$ python3 -q
>>> import numpy as np
>>> np.set_printoptions(precision=2, suppress=True, linewidth=140)
>>> data = np.loadtxt("out9.csv", delimiter=",")
>>> data
array([[-10.,  -1.,  -6.],
       [  0.,   0.,   0.],
       [  2.,   7.,   5.],
       [ -7.,  -7.,  -7.],
       [-10.,  -1.,  -6.],
       [  5.,   1.,   4.],
       [  0.,   0.,   0.],
       [  5.,   1.,   4.],
       [  0.,   0.,   0.],
       [ -3.,   6.,   1.],
       [ -7.,  -7.,  -7.],
       [-10.,  -1.,  -6.],
       [  0.,   0.,   0.],
       [  0.,   0.,   0.],
       [  0.,   0.,   0.],
       [  5.,   1.,   4.],
       [-10.,  -1.,  -6.],
       [ -3.,   6.,   1.],
       [  5.,   1.,   4.],
       [  0.,   0.,   0.],
       [  5.,   1.,   4.],
       [ -7.,  -7.,  -7.],
       [  0.,   0.,   0.],
       [  0.,   0.,   0.],
       [  0.,   0.,   0.],
       [  5.,   1.,   4.],
       [ -7.,  -7.,  -7.],
       [  0.,   0.,   0.],
       [  0.,   0.,   0.],
       [-10.,  -1.,  -6.]])
>>> U, sig, vt = np.linalg.svd(data)
>>> np.argmax(sig[:-1] / (sig[1:] + 1e-6)) + 1
np.int64(2)
>>> sig
array([38.2 , 15.28,  1.5 ])
>>> other = U[:, :2] @ np.diag(sig[:2]) @ vt[:2]
>>> round(float(np.linalg.norm(data - other) / np.linalg.norm(data)), 2)
0.04
>>> round(np.linalg.norm(data - other, 2), 2), round(float(sig[2]), 2)
(np.float64(1.5), 1.5)
>>> np.linalg.matrix_rank(data, rtol=0.05)
np.int64(2)
>>> round(float(np.abs(data - other).max()), 2)
0.41
>>> np.linalg.matrix_rank(other)
np.int64(2)
>>> cov = np.cov(data, rowvar=False)
>>> np.argwhere(np.triu(np.abs(np.corrcoef(data.T)) > 0.8, 1))
array([[0, 2]])
>>> np.corrcoef(data.T)
array([[1.  , 0.48, 0.94],
       [0.48, 1.  , 0.74],
       [0.94, 0.74, 1.  ]])
>>> np.argsort(-data.std(axis=0).round(6), kind="stable")
array([0, 2, 1])
